% python3 -q
>>> import numpy as np
>>> from numpy import linalg as LA
>>> np.set_printoptions(suppress=True, linewidth=120)
>>> F = np.array([[-2, 2, -3], [2, 3, -4], [-2, -8, 6], [2, -7, -5], [5, 6, 4]])
>>> print(F)
[[-2  2 -3]
 [ 2  3 -4]
 [-2 -8  6]
 [ 2 -7 -5]
 [ 5  6  4]]
>>> left, sv, VT = LA.svd(F, full_matrices=False)
>>> np.round(left.T @ left, 3) + 0
array([[1., 0., 0.],
       [0., 1., 0.],
       [0., 0., 1.]])
>>> np.round(np.cumsum(sv ** 2) / np.sum(sv ** 2), 3)
array([0.563, 0.895, 1.   ])
>>> (sv > 1e-8).sum()
np.int64(3)
>>> print(round(np.sqrt((sv ** 2).sum()), 3), np.round(LA.norm(F), 3))
17.464 17.464
>>> m1 = np.load("test5.npy")
>>> m1
array([[12., -3., -6.],
       [-3.,  4.,  2.],
       [-6.,  2.,  7.]])
>>> Q = m1.astype(float).copy()
>>> for j in range(3):
...     Q[:, j] -= Q[:, :j] @ (Q[:, :j].T @ Q[:, j])
...     Q[:, j] /= LA.norm(Q[:, j])
... 
>>> print(np.round(Q.T @ m1, 3) + 0)
[[13.748 -4.364 -8.729]
 [ 0.     3.155  0.604]
 [ 0.     0.     3.528]]
>>> Q.round(3)
array([[ 0.873,  0.257,  0.415],
       [-0.218,  0.966, -0.138],
       [-0.436,  0.03 ,  0.899]])
>>> np.round(Q.T @ Q, 3) + 0
array([[1., 0., 0.],
       [0., 1., 0.],
       [0., 0., 1.]])
>>> ev, vecs = LA.eigh(m1)
>>> x = np.array([7, -3, 3])
>>> x @ m1 @ x
np.float64(525.0)
>>> np.round(vecs * np.sqrt(ev) @ vecs.T, 3)
array([[ 3.269, -0.512, -1.025],
       [-0.512,  1.903,  0.342],
       [-1.025,  0.342,  2.415]])
>>> print(np.round(vecs * np.maximum(ev, 0) @ vecs.T, 3))
[[12. -3. -6.]
 [-3.  4.  2.]
 [-6.  2.  7.]]
